$ python3 -q
>>> import numpy as np
>>> np.set_printoptions(suppress=True, linewidth=120)
>>> def rnd(a):
...     return np.round(a, 3) + 0
... 
>>> m1 = np.load("sample6.npy")
>>> m1
array([[ 2.,  3.,  2.,  0., -1.,  0.],
       [ 0.,  3.,  0.,  2.,  0.,  1.],
       [ 1.,  0.,  2.,  0., -1., -1.],
       [ 1.,  0.,  3.,  2., -2.,  2.],
       [ 0.,  0.,  0.,  0., -1., -2.],
       [ 0.,  0.,  0.,  0., -1.,  3.]])
>>> rng = np.random.default_rng(863)
>>> idx = rng.permutation(6)
>>> idx
array([1, 0, 3, 2, 4, 5])
>>> other = m1[idx][:, idx]
>>> rnd(np.linalg.det(other)), rnd(np.linalg.det(m1[idx]))
(np.float64(-30.0), np.float64(-30.0))
>>> np.diag(other)
array([ 3.,  2.,  2.,  2., -1.,  3.])
>>> np.allclose(other, m1)
False
>>> rnd(np.sort(np.abs(np.linalg.eigvals(other))))
array([0.169, 1.449, 2.692, 2.692, 3.449, 4.901])
>>> vec = np.array([0, -1, 0, -2, 2, 0])
>>> target = m1 @ vec
>>> b, lr = np.zeros(6), 1 / np.linalg.norm(m1, 2) ** 2
>>> for i in range(50):
...     b -= lr * m1.T @ (m1 @ b - target)
...     if i % 10 == 0: print(i, round(np.linalg.norm(m1 @ b - target), 3))
... 
0 3.665
10 1.615
20 0.931
30 0.607
40 0.411
>>> rnd(np.linalg.cond(m1))
np.float64(49.841)
>>> rnd(b)
array([ 0.277, -1.059, -0.286, -1.899,  1.795, -0.022])
>>> u = np.array([1, 7, 8, 1, 1, 3])
>>> other = m1 + np.outer(u, np.eye(6)[3])
>>> other
array([[ 2.,  3.,  2.,  1., -1.,  0.],
       [ 0.,  3.,  0.,  9.,  0.,  1.],
       [ 1.,  0.,  2.,  8., -1., -1.],
       [ 1.,  0.,  3.,  3., -2.,  2.],
       [ 0.,  0.,  0.,  1., -1., -2.],
       [ 0.,  0.,  0.,  3., -1.,  3.]])
>>> np.linalg.matrix_rank(np.linalg.inv(other) - np.linalg.inv(m1), tol=1e-8)
np.int64(1)
